% python3 -q
>>> import numpy as np
>>> np.set_printoptions(suppress=True, linewidth=160)
>>> def rd(a):
...     return np.round(a, 2) + 0
... 
>>> F = np.load("x.npy")
>>> print(F)
[[  0 -18   0  10]
 [-18  18  10 -10]
 [  0  10   0  18]
 [ 10 -10  18 -18]]
>>> w, evecs = np.linalg.eigh(F)
>>> print(rd(np.linalg.svd(F, compute_uv=False)))
[33.32 33.32 12.73 12.73]
>>> print(rd(np.linalg.eigvalsh(F @ F)))
[ 161.95  161.95 1110.05 1110.05]
>>> print(rd(evecs @ np.diag(w) @ evecs.T))
[[  0. -18.   0.  10.]
 [-18.  18.  10. -10.]
 [  0.  10.   0.  18.]
 [ 10. -10.  18. -18.]]
>>> w, evecs = np.linalg.eigh(F)
>>> vec = np.array([-1, -2, -1, -2])
>>> print(rd(np.linalg.eigvalsh(F[1:, 1:])))
[-32.87  10.28  22.58]
>>> Q = F.astype(float).copy()
>>> for j in range(4):
...     Q[:, j] -= Q[:, :j] @ (Q[:, :j].T @ Q[:, j])
...     Q[:, j] /= np.linalg.norm(Q[:, j])
... 
>>> print(rd(Q.T @ F))
[[ 20.59 -20.59   0.     0.  ]
 [  0.    20.59   0.     0.  ]
 [  0.     0.    20.59 -20.59]
 [  0.     0.     0.    20.59]]
>>> W0 = np.loadtxt("a.csv", delimiter=",")
>>> print(rd(W0))
[[ 0.87 -0.5   0.    0.  ]
 [ 0.5   0.87  0.    0.  ]
 [ 0.    0.    1.    0.  ]
 [ 0.    0.    0.    1.  ]]
>>> print(rd(np.linalg.det(W0)))
1.0
>>> X = np.load("run11.npy")
>>> print(X)
[[ 1  0  0  0]
 [ 2  1  0  0]
 [ 1 -1  1  0]
 [ 2  2  1  1]]
>>> print(np.linalg.matrix_rank(X - X[0, 0] * np.eye(4)))
3
>>> f, v = X[3], X[1]
>>> print(f @ v)
6
>>> p = (f @ v) / (f @ f) * f
>>> print(p)
[1.2 1.2 0.6 0.6]
>>> print(rd(np.linalg.norm(f + v) ** 2 + np.linalg.norm(f - v) ** 2))
30.0
>>> print(rd(v - p))
[ 0.8 -0.2 -0.6 -0.6]
>>> print(np.outer(f, v))
[[4 2 0 0]
 [4 2 0 0]
 [2 1 0 0]
 [2 1 0 0]]
>>> rng = np.random.default_rng(75019)
>>> lab = rng.permutation(4)
>>> print(lab)
[3 1 0 2]
>>> other = W0[lab][:, lab]
>>> print(rd(np.trace(other)))
3.73
>>> print(rd(np.sort(np.abs(np.linalg.eigvals(other)))))
[1. 1. 1. 1.]
>>> print(rd(np.diag(other)))
[1.   0.87 0.87 1.  ]
>>> print(np.allclose(other, W0))
False
>>> A = np.array([[-2, 0, 0, 0], [-3, -2, 0, 0], [-2, 3, 2, 0], [1, 3, 1, 1]])
>>> print(np.einsum("ij,ji->", A, A))
13
>>> print(np.poly(A))
[ 1.  1. -6. -4.  8.]
>>> mat = np.load("case11.npy")
>>> print(mat)
[[ 1.  0.  2. -2.]
 [-2.  2. -3.  2.]
 [ 0.  0.  2.  0.]
 [ 0.  0.  5.  0.]]
>>> lab = rng.permutation(4)
>>> print(lab)
[2 0 1 3]
>>> other = mat[lab][:, lab]
>>> print(np.trace(other))
5.0
>>> print(np.diag(other))
[2. 1. 2. 0.]
>>> print(rd(np.linalg.det(other)), rd(np.linalg.det(mat[lab])))
0.0 0.0
>>> print(rd(np.sort(np.abs(np.linalg.eigvals(other)))))
[0. 1. 2. 2.]
>>> print(np.allclose(other, mat))
False
>>> print(rd(np.trace(np.linalg.pinv(mat) @ mat)))
3.0
>>> print(np.linalg.lstsq(mat[:-1].T, mat[-1])[2])
3
>>> U, sigma, VT = np.linalg.svd(mat)
>>> print(rd(sigma))
[6.94 3.05 1.25 0.  ]
>>> other = U[:, :3] @ np.diag(sigma[:3]) @ VT[:3]
>>> print(rd(np.abs(mat - other).max()))
0.0
>>> print(np.linalg.matrix_rank(other))
3
>>> print(rd(other))
[[ 1.  0.  2. -2.]
 [-2.  2. -3.  2.]
 [ 0.  0.  2.  0.]
 [ 0.  0.  5.  0.]]
>>> print(rd(np.linalg.norm(mat - other) / np.linalg.norm(mat)))
0.0
>>> print(np.abs(mat).max())
5.0
>>> print(mat.sum(axis=0))
[-1.  2.  6.  0.]
>>> print(rd(np.linalg.norm(mat)))
7.68
>>> print(np.diff(mat, axis=0))
[[-3.  2. -5.  4.]
 [ 2. -2.  5. -2.]
 [ 0.  0.  3.  0.]]
>>> print(mat.mean(axis=0))
[-0.25  0.5   1.5   0.  ]
>>> print(mat.shape)
(4, 4)
>>> print(np.unravel_index(np.abs(mat).argmax(), mat.shape))
(np.int64(3), np.int64(2))
>>> print([int(np.linalg.matrix_rank(np.linalg.matrix_power(A, p))) for p in range(1, 5)])
[4, 4, 4, 4]
>>> print(np.linalg.matrix_power(A - np.diag(np.diag(A)), 4))
[[0 0 0 0]
 [0 0 0 0]
 [0 0 0 0]
 [0 0 0 0]]
>>> print(rd(np.sort(np.linalg.eigvals(A))))
[-2. -2.  1.  2.]
>>> print(np.prod(np.diag(A)), rd(np.linalg.det(A)))
8 8.0
>>> print(np.linalg.matrix_rank(A - A[0, 0] * np.eye(4)))
3
>>> print(A @ A)
[[  4   0   0   0]
 [ 12   4   0   0]
 [ -9   0   4   0]
 [-12   0   3   1]]
>>> Q, _ = np.linalg.qr(np.array([[0.3], [-0.6], [-0.3]]))
>>> arr = Q @ Q.T
>>> print(rd(arr))
[[ 0.17 -0.33 -0.17]
 [-0.33  0.67  0.33]
 [-0.17  0.33  0.17]]
>>> lab = rng.permutation(3)
>>> print(lab)
[0 2 1]
>>> other = arr[lab][:, lab]
>>> print(rd(np.diag(other)))
[0.17 0.17 0.67]
>>> print(rd(np.sort(np.abs(np.linalg.eigvals(other)))))
[0. 0. 1.]
>>> print(arr.shape)
(3, 3)
>>> print(rd(arr - arr[0]))
[[ 0.    0.    0.  ]
 [-0.5   1.    0.5 ]
 [-0.33  0.67  0.33]]
>>> print(rd(np.diff(arr, axis=0)))
[[-0.5   1.    0.5 ]
 [ 0.17 -0.33 -0.17]]
>>> print(np.unravel_index(np.abs(arr).argmax(), arr.shape))
(np.int64(1), np.int64(1))
>>> print(rd(arr.mean(axis=0)))
[-0.11  0.22  0.11]
>>> w, evecs = np.linalg.eigh(arr)
>>> print(rd(np.abs(evecs[:, -1])))
[0.41 0.82 0.41]
>>> print(rd(evecs @ np.diag(w) @ evecs.T))
[[ 0.17 -0.33 -0.17]
 [-0.33  0.67  0.33]
 [-0.17  0.33  0.17]]
>>> print(rd(evecs.T @ evecs))
[[1. 0. 0.]
 [0. 1. 0.]
 [0. 0. 1.]]
>>> print(rd(w.sum()), rd(np.trace(arr)))
1.0 1.0
>>> print(np.abs(evecs[:, -1]).round(6).argmax())
1
>>> J = np.array([[2.0, -1.0, 0.0, 0.0],
...     [0.0, 1.0, 0.0, 0.0],
...     [0.0, 0.0, 0.0, 1.0],
...     [0.0, 0.0, -2.0, 3.0]])
>>> Q, Rm = np.linalg.qr(J)
>>> print(np.abs(np.diag(Rm)))
[2. 1. 2. 1.]
>>> print(Q.shape, Rm.shape)
(4, 4) (4, 4)
>>> print(Q)
[[ 1.  0.  0.  0.]
 [-0.  1.  0.  0.]
 [-0. -0.  0.  1.]
 [-0. -0.  1.  0.]]
>>> print(Q.T @ Q)
[[1. 0. 0. 0.]
 [0. 1. 0. 0.]
 [0. 0. 1. 0.]
 [0. 0. 0. 1.]]
>>> M = np.array([[4, 0, 0, 0], [0, 3, 0, 0], [1, 1, 4, 0], [8, 1, 1, 6]])
>>> other = M / np.linalg.norm(M, axis=1, keepdims=True)
>>> G = other @ other.T
>>> print(rd(np.linalg.norm(other, axis=1)))
[1. 1. 1. 1.]
>>> print((G - 2 * np.eye(4)).round(6).argmax(axis=1))
[3 2 3 0]
>>> print(np.argwhere(np.triu(np.abs(G) > 0.95, 1)))
[]
>>> print(rd(G[3]))
[0.79 0.1  0.3  1.  ]
>>> lab = rng.permutation(4)
>>> print(lab)
[2 1 3 0]
>>> other = M[lab][:, lab]
>>> print(other)
[[4 1 0 1]
 [0 3 0 0]
 [1 1 6 8]
 [0 0 0 4]]
>>> print(np.allclose(other, M))
False
>>> print(np.diag(other))
[4 3 6 4]
>>> print(rd(np.linalg.det(other)), rd(np.linalg.det(M[lab])))
288.0 288.0
>>> print(rd(np.linalg.norm(M, axis=0)))
[9.   3.32 4.12 6.  ]
>>> print(rd(np.linalg.norm(M, axis=1)))
[ 4.    3.    4.24 10.1 ]
>>> w, evecs = np.linalg.eig(M)
>>> print(np.prod(w))
288.0
>>> print(rd(np.sort(np.linalg.eigvals(M.T))))
[3. 4. 4. 6.]
>>> print(w)
[6. 4. 4. 3.]
